% ipython --no-banner

In [1]: import numpy as np

In [2]: np.set_printoptions(precision=3, suppress=True, linewidth=200)

In [3]: J = np.diag(np.array([-6, -1, -7, 6, 5, -1, 3, -8])) + 2 * np.eye(8, k=1) + 2 * np.eye(8, k=-1)

In [4]: J
Out[4]: 
array([[-6.,  2.,  0.,  0.,  0.,  0.,  0.,  0.],
       [ 2., -1.,  2.,  0.,  0.,  0.,  0.,  0.],
       [ 0.,  2., -7.,  2.,  0.,  0.,  0.,  0.],
       [ 0.,  0.,  2.,  6.,  2.,  0.,  0.,  0.],
       [ 0.,  0.,  0.,  2.,  5.,  2.,  0.,  0.],
       [ 0.,  0.,  0.,  0.,  2., -1.,  2.,  0.],
       [ 0.,  0.,  0.,  0.,  0.,  2.,  3.,  2.],
       [ 0.,  0.,  0.,  0.,  0.,  0.,  2., -8.]])

In [5]: def softmax(z):
   ...:     e = np.exp(z - z.max(axis=-1, keepdims=True))
   ...:     return e / e.sum(axis=-1, keepdims=True)
   ...: 

In [6]: softmax(J[3])
Out[6]: array([0.002, 0.002, 0.017, 0.953, 0.017, 0.002, 0.002, 0.002])

In [7]: softmax(J).sum(axis=1)
Out[7]: array([1., 1., 1., 1., 1., 1., 1., 1.])

In [8]: scores = J @ J.T / np.sqrt(8)

In [9]: np.round(softmax(scores), 3) + 0
Out[9]: 
array([[1.   , 0.   , 0.   , 0.   , 0.   , 0.   , 0.   , 0.   ],
       [0.   , 0.748, 0.   , 0.128, 0.031, 0.031, 0.031, 0.031],
       [0.   , 0.   , 1.   , 0.   , 0.   , 0.   , 0.   , 0.   ],
       [0.   , 0.   , 0.   , 1.   , 0.   , 0.   , 0.   , 0.   ],
       [0.   , 0.   , 0.   , 0.02 , 0.98 , 0.   , 0.   , 0.   ],
       [0.018, 0.018, 0.018, 0.073, 0.3  , 0.428, 0.073, 0.073],
       [0.002, 0.002, 0.002, 0.002, 0.01 , 0.01 , 0.971, 0.   ],
       [0.   , 0.   , 0.   , 0.   , 0.   , 0.   , 0.   , 1.   ]])

In [10]: np.round(softmax(scores)[3] @ J, 3) + 0
Out[10]: array([0.   , 0.   , 1.999, 5.998, 2.001, 0.001, 0.   , 0.   ])

In [11]: np.abs(np.linalg.svd(J)[2][-1])
Out[11]: array([0.299, 0.92 , 0.232, 0.089, 0.027, 0.023, 0.014, 0.003])

In [12]: np.argsort(-np.linalg.norm(J, axis=0).round(6), kind="stable")[:3]
Out[12]: array([7, 2, 3])

In [13]: m1 = np.load("x.npy")

In [14]: m1
Out[14]: 
array([[ -5. ,  -0.1,   0.2,  -1.4,  -1.3,   0.4],
       [  9. ,  -1.5,   0.2,  -0.6,   0.1,  -0.3],
       [ 15. ,   0.3,   0.4,  -0.5,   0.5,   0.1],
       [  5. ,  -0.3,  -0.8,  -3.1,  -0.7,  -0.6],
       [  5. ,  -0.9,   0.7,   0. ,  -0.5,  -0.3],
       [-16. ,  -0.5,   0.6,   0.2,  -0.2,  -0.4],
       [ 13. ,   0. ,   1.8,  -0.4,  -0.6,   0.6],
       [-13. ,   1.1,   0.8,  -2. ,  -0.6,  -0.9],
       [ -4. ,  -0.8,  -0.7,  -0.6,   0.1,  -0.3],
       [  0. ,  -0.4,  -0.5,  -0.1,   0.7,   0.8]])

In [15]: M2 = np.c_[m1[:, :4] @ np.array([[3, 0, 1, 2], [1, 0, 0, 3], [3, 3, 3, 1], [2, 0, 2, 1]]), np.array([-1, 2, -2, -3, 0, 0, 3, -3, 3, -2])]

In [16]: M2
Out[16]: 
array([[-17.3,   0.6,  -7.2, -11.5,  -1. ],
       [ 24.9,   0.6,   8.4,  13.1,   2. ],
       [ 45.5,   1.2,  15.2,  30.8,  -2. ],
       [  6.1,  -2.4,  -3.6,   5.2,  -3. ],
       [ 16.2,   2.1,   7.1,   8. ,   0. ],
       [-46.3,   1.8, -13.8, -32.7,   0. ],
       [ 43.6,   5.4,  17.6,  27.4,   3. ],
       [-39.5,   2.4, -14.6, -23.9,  -3. ],
       [-16.1,  -2.1,  -7.3, -11.7,   3. ],
       [ -2.1,  -1.5,  -1.7,  -1.8,  -2. ]])

In [17]: np.linalg.matrix_rank(np.c_[m1, M2])
Out[17]: np.int64(7)

In [18]: P = m1 @ np.linalg.solve(m1.T @ m1, m1.T)

In [19]: np.diag(P)
Out[19]: array([0.715, 0.553, 0.462, 0.733, 0.385, 0.579, 0.711, 0.825, 0.241, 0.796])

In [20]: np.allclose(P @ P, P)
Out[20]: True

In [21]: feats = np.load("sample0.npy")

In [22]: print(feats)
[[-1.475  0.803 -2.514 -3.336]
 [-0.547  0.782 -1.087 -1.362]
 [-0.298 -1.597 -1.309 -1.173]
 [ 0.401 -1.62   0.403  0.794]
 [-0.422  1.571 -0.354 -0.829]
 [-1.634  0.007 -3.23  -4.012]
 [ 0.162 -2.42  -0.213  0.27 ]
 [-1.609  0.007 -3.18  -4.018]
 [ 0.135 -2.379 -0.262  0.24 ]
 [ 0.58  -0.798  1.005  1.455]
 [-0.547  0.844 -1.055 -1.369]
 [ 1.389 -0.785  2.612  3.308]
 [ 0.83  -3.328  0.646  1.66 ]
 [ 0.848 -0.014  1.612  2.018]
 [ 0.855 -3.207  0.812  1.667]
 [-0.815  0.009 -1.521 -2.039]
 [-0.163  2.313  0.097 -0.24 ]
 [-0.034 -0.736 -0.703 -0.571]
 [-0.241 -0.832 -0.634 -0.568]
 [ 1.004 -2.43   1.375  2.245]
 [ 1.013  0.775  2.231  2.602]
 [-0.47   1.656 -0.39  -0.781]
 [-0.189  2.467  0.174 -0.152]
 [-0.186 -0.884 -0.539 -0.565]
 [ 1.591  0.012  3.216  3.907]
 [ 0.317 -1.526  0.374  0.712]
 [ 0.213 -2.413 -0.259  0.177]
 [-1.174  1.608 -1.967 -2.799]
 [ 0.907  0.729  2.049  2.606]
 [ 0.263  0.807  0.528  0.567]
 [-1.391  0.781 -2.635 -3.431]
 [-0.225 -0.872 -0.609 -0.627]
 [-0.288 -0.839 -0.589 -0.581]
 [ 0.801 -3.229  0.836  1.54 ]
 [ 1.19  -1.608  1.938  2.717]
 [ 0.972  0.817  2.239  2.654]]

In [23]: Xc = feats - feats.mean(axis=0)

In [24]: evecs = np.linalg.svd(Xc)[2][:2]

In [25]: M2 = Xc - Xc @ evecs.T @ evecs

In [26]: M2.std(axis=0)
Out[26]: array([0.052, 0.009, 0.046, 0.032])

In [27]: round(np.linalg.norm(M2) / np.linalg.norm(Xc), 3)
Out[27]: np.float64(0.025)

In [28]: Z = feats[[0, 20]].astype(float)

In [29]: for _ in range(6):
    ...:     idx = np.linalg.norm(feats[:, None] - Z, axis=-1).argmin(axis=1)
    ...:     Z = np.array([feats[idx == j].mean(axis=0) for j in range(2)])
    ...: 

In [30]: print(idx)
[0 0 0 1 0 0 1 0 1 1 0 1 1 1 1 0 0 0 0 1 1 0 0 0 1 1 1 0 1 1 0 0 0 1 1 1]

In [31]: np.bincount(idx)
Out[31]: array([18, 18])

In [32]: print(Z[1] - Z[0])
[ 1.399 -1.65   2.399  3.311]

In [33]: Z
Out[33]: 
array([[-0.65 ,  0.394, -1.225, -1.581],
       [ 0.748, -1.256,  1.175,  1.73 ]])

In [34]: gram = np.cov(feats, rowvar=False)

In [35]: print(np.argsort(-feats.std(axis=0).round(6), kind="stable"))
[3 2 1 0]

In [36]: gram.shape
Out[36]: (4, 4)

In [37]: print(np.median(feats, axis=0))
[ 0.051 -0.375 -0.236  0.012]

In [38]: np.linalg.eigvalsh(gram)[::-1]
Out[38]: array([7.815, 2.257, 0.004, 0.002])

In [39]: np.round(np.corrcoef(feats[:, 3], feats[:, 2])[0, 1], 3)
Out[39]: np.float64(0.988)

In [40]: print(feats.std(axis=0))
[0.848 1.558 1.575 2.042]

In [41]: np.argwhere(np.triu(np.abs(np.corrcoef(feats.T)) > 0.8, 1))
Out[41]: 
array([[0, 2],
       [0, 3],
       [2, 3]])

In [42]: print(gram)
[[ 0.74  -0.548  1.333  1.772]
 [-0.548  2.498 -0.459 -1.06 ]
 [ 1.333 -0.459  2.553  3.269]
 [ 1.772 -1.06   3.269  4.288]]

In [43]: idx = feats[:, 2] > np.median(feats[:, 2])

In [44]: f = feats[idx].mean(axis=0) - feats[~idx].mean(axis=0)

In [45]: round((((feats - feats.mean(axis=0)) @ f > 0) == idx).mean(), 3)
Out[45]: np.float64(0.889)

In [46]: np.argsort(-np.abs(f).round(6), kind="stable")
Out[46]: array([3, 2, 0, 1])

In [47]: f
Out[47]: array([ 1.321, -0.587,  2.487,  3.221])

In [48]: th = np.deg2rad(60)

In [49]: data = np.eye(10)

In [50]: data[np.ix_([9, 3], [9, 3])] = [[np.cos(th), -np.sin(th)], [np.sin(th), np.cos(th)]]

In [51]: data
Out[51]: 
array([[ 1.   ,  0.   ,  0.   ,  0.   ,  0.   ,  0.   ,  0.   ,  0.   ,  0.   ,  0.   ],
       [ 0.   ,  1.   ,  0.   ,  0.   ,  0.   ,  0.   ,  0.   ,  0.   ,  0.   ,  0.   ],
       [ 0.   ,  0.   ,  1.   ,  0.   ,  0.   ,  0.   ,  0.   ,  0.   ,  0.   ,  0.   ],
       [ 0.   ,  0.   ,  0.   ,  0.5  ,  0.   ,  0.   ,  0.   ,  0.   ,  0.   ,  0.866],
       [ 0.   ,  0.   ,  0.   ,  0.   ,  1.   ,  0.   ,  0.   ,  0.   ,  0.   ,  0.   ],
       [ 0.   ,  0.   ,  0.   ,  0.   ,  0.   ,  1.   ,  0.   ,  0.   ,  0.   ,  0.   ],
       [ 0.   ,  0.   ,  0.   ,  0.   ,  0.   ,  0.   ,  1.   ,  0.   ,  0.   ,  0.   ],
       [ 0.   ,  0.   ,  0.   ,  0.   ,  0.   ,  0.   ,  0.   ,  1.   ,  0.   ,  0.   ],
       [ 0.   ,  0.   ,  0.   ,  0.   ,  0.   ,  0.   ,  0.   ,  0.   ,  1.   ,  0.   ],
       [ 0.   ,  0.   ,  0.   , -0.866,  0.   ,  0.   ,  0.   ,  0.   ,  0.   ,  0.5  ]])

In [52]: f = np.array([-4, -5, -5, 1, -1, -1, 5, 1, 4, -5])

In [53]: M2 = data + np.outer(f, np.eye(10)[8])

In [54]: np.linalg.matrix_rank(M2 - data)
Out[54]: np.int64(1)

In [55]: M2
Out[55]: 
array([[ 1.   ,  0.   ,  0.   ,  0.   ,  0.   ,  0.   ,  0.   ,  0.   , -4.   ,  0.   ],
       [ 0.   ,  1.   ,  0.   ,  0.   ,  0.   ,  0.   ,  0.   ,  0.   , -5.   ,  0.   ],
       [ 0.   ,  0.   ,  1.   ,  0.   ,  0.   ,  0.   ,  0.   ,  0.   , -5.   ,  0.   ],
       [ 0.   ,  0.   ,  0.   ,  0.5  ,  0.   ,  0.   ,  0.   ,  0.   ,  1.   ,  0.866],
       [ 0.   ,  0.   ,  0.   ,  0.   ,  1.   ,  0.   ,  0.   ,  0.   , -1.   ,  0.   ],
       [ 0.   ,  0.   ,  0.   ,  0.   ,  0.   ,  1.   ,  0.   ,  0.   , -1.   ,  0.   ],
       [ 0.   ,  0.   ,  0.   ,  0.   ,  0.   ,  0.   ,  1.   ,  0.   ,  5.   ,  0.   ],
       [ 0.   ,  0.   ,  0.   ,  0.   ,  0.   ,  0.   ,  0.   ,  1.   ,  1.   ,  0.   ],
       [ 0.   ,  0.   ,  0.   ,  0.   ,  0.   ,  0.   ,  0.   ,  0.   ,  5.   ,  0.   ],
       [ 0.   ,  0.   ,  0.   , -0.866,  0.   ,  0.   ,  0.   ,  0.   , -5.   ,  0.5  ]])

In [56]: np.round(np.linalg.det(M2) / np.linalg.det(data), 3), np.round(1 + np.linalg.solve(data, f)[8], 3)
Out[56]: (np.float64(5.0), np.float64(5.0))

In [57]: Uu, sigma = np.linalg.svd(M2)
Traceback (most recent call last):
  Cell In[57], line 1
    Uu, sigma = np.linalg.svd(M2)
ValueError: too many values to unpack (expected 2)


In [58]: Uu, sigma, Vh = np.linalg.svd(M2, full_matrices=False)

In [59]: round(float(np.sqrt((sigma ** 2).sum())), 3), np.round(np.linalg.norm(M2), 3)
Out[59]: (12.41, np.float64(12.41))

In [60]: sigma
Out[60]: array([12.076,  1.   ,  1.   ,  1.   ,  1.   ,  1.   ,  1.   ,  1.   ,  1.   ,  0.414])

In [61]: print(Uu.shape, sigma.shape, Vh.shape)
(10, 10) (10,) (10, 10)

In [62]: print((sigma > 1e-8).sum())
10

In [63]: sigma / sigma[0]
Out[63]: array([1.   , 0.083, 0.083, 0.083, 0.083, 0.083, 0.083, 0.083, 0.083, 0.034])

In [64]: np.round(Uu.T @ M2 @ Vh.T, 3) + 0
Out[64]: 
array([[12.076,  0.   ,  0.   ,  0.   ,  0.   ,  0.   ,  0.   ,  0.   ,  0.   ,  0.   ],
       [ 0.   ,  1.   ,  0.   ,  0.   ,  0.   ,  0.   ,  0.   ,  0.   ,  0.   ,  0.   ],
       [ 0.   ,  0.   ,  1.   ,  0.   ,  0.   ,  0.   ,  0.   ,  0.   ,  0.   ,  0.   ],
       [ 0.   ,  0.   ,  0.   ,  1.   ,  0.   ,  0.   ,  0.   ,  0.   ,  0.   ,  0.   ],
       [ 0.   ,  0.   ,  0.   ,  0.   ,  1.   ,  0.   ,  0.   ,  0.   ,  0.   ,  0.   ],
       [ 0.   ,  0.   ,  0.   ,  0.   ,  0.   ,  1.   ,  0.   ,  0.   ,  0.   ,  0.   ],
       [ 0.   ,  0.   ,  0.   ,  0.   ,  0.   ,  0.   ,  1.   ,  0.   ,  0.   ,  0.   ],
       [ 0.   ,  0.   ,  0.   ,  0.   ,  0.   ,  0.   ,  0.   ,  1.   ,  0.   ,  0.   ],
       [ 0.   ,  0.   ,  0.   ,  0.   ,  0.   ,  0.   ,  0.   ,  0.   ,  1.   ,  0.   ],
       [ 0.   ,  0.   ,  0.   ,  0.   ,  0.   ,  0.   ,  0.   ,  0.   ,  0.   ,  0.414]])

In [65]: np.allclose(Uu * sigma @ Vh, M2)
Out[65]: True

In [66]: np.cumsum(sigma ** 2) / np.sum(sigma ** 2)
Out[66]: array([0.947, 0.953, 0.96 , 0.966, 0.973, 0.979, 0.986, 0.992, 0.999, 1.   ])

In [67]: M2 = np.array([[3, 2, 3],
    ...:     [-3, 3, 1],
    ...:     [1, -2, 1],
    ...:     [-2, 3, 3],
    ...:     [-2, 3, -3],
    ...:     [-3, -2, 0],
    ...:     [-1, 0, -1],
    ...:     [3, -1, 3],
    ...:     [2, -3, 1],
    ...:     [-1, 3, 3]])

In [68]: np.linalg.matrix_rank(data @ M2)
Out[68]: np.int64(3)

In [69]: print(np.einsum("ij->j", data))
[ 1.     1.     1.    -0.366  1.     1.     1.     1.     1.     1.366]

In [70]: np.einsum("ik,kj->ji", data, M2)
Out[70]: 
array([[ 3.   , -3.   ,  1.   , -1.866, -2.   , -3.   , -1.   ,  3.   ,  2.   ,  1.232],
       [ 2.   ,  3.   , -2.   ,  4.098,  3.   , -2.   ,  0.   , -1.   , -3.   , -1.098],
       [ 3.   ,  1.   ,  1.   ,  4.098, -3.   ,  0.   , -1.   ,  3.   ,  1.   , -1.098]])

In [71]: np.vstack([data, M2.T]).shape
Out[71]: (13, 10)

In [72]: print(np.einsum("ik,kj->ij", data, M2))
[[ 3.     2.     3.   ]
 [-3.     3.     1.   ]
 [ 1.    -2.     1.   ]
 [-1.866  4.098  4.098]
 [-2.     3.    -3.   ]
 [-3.    -2.     0.   ]
 [-1.     0.    -1.   ]
 [ 3.    -1.     3.   ]
 [ 2.    -3.     1.   ]
 [ 1.232 -1.098 -1.098]]

In [73]: data @ data
Out[73]: 
array([[ 1.   ,  0.   ,  0.   ,  0.   ,  0.   ,  0.   ,  0.   ,  0.   ,  0.   ,  0.   ],
       [ 0.   ,  1.   ,  0.   ,  0.   ,  0.   ,  0.   ,  0.   ,  0.   ,  0.   ,  0.   ],
       [ 0.   ,  0.   ,  1.   ,  0.   ,  0.   ,  0.   ,  0.   ,  0.   ,  0.   ,  0.   ],
       [ 0.   ,  0.   ,  0.   , -0.5  ,  0.   ,  0.   ,  0.   ,  0.   ,  0.   ,  0.866],
       [ 0.   ,  0.   ,  0.   ,  0.   ,  1.   ,  0.   ,  0.   ,  0.   ,  0.   ,  0.   ],
       [ 0.   ,  0.   ,  0.   ,  0.   ,  0.   ,  1.   ,  0.   ,  0.   ,  0.   ,  0.   ],
       [ 0.   ,  0.   ,  0.   ,  0.   ,  0.   ,  0.   ,  1.   ,  0.   ,  0.   ,  0.   ],
       [ 0.   ,  0.   ,  0.   ,  0.   ,  0.   ,  0.   ,  0.   ,  1.   ,  0.   ,  0.   ],
       [ 0.   ,  0.   ,  0.   ,  0.   ,  0.   ,  0.   ,  0.   ,  0.   ,  1.   ,  0.   ],
       [ 0.   ,  0.   ,  0.   , -0.866,  0.   ,  0.   ,  0.   ,  0.   ,  0.   , -0.5  ]])

In [74]: print(np.flatnonzero(np.linalg.matrix_power((data != 0) + (data.T != 0) + np.eye(10), 10)[7]))
[7]

In [75]: O, evecs = np.linalg.qr(m1[:, :4])[0], np.linalg.qr(m1[:, 4:])[0]

In [76]: sigma = np.linalg.svd(O.T @ evecs, compute_uv=False)

In [77]: sigma
Out[77]: array([0.83 , 0.361])
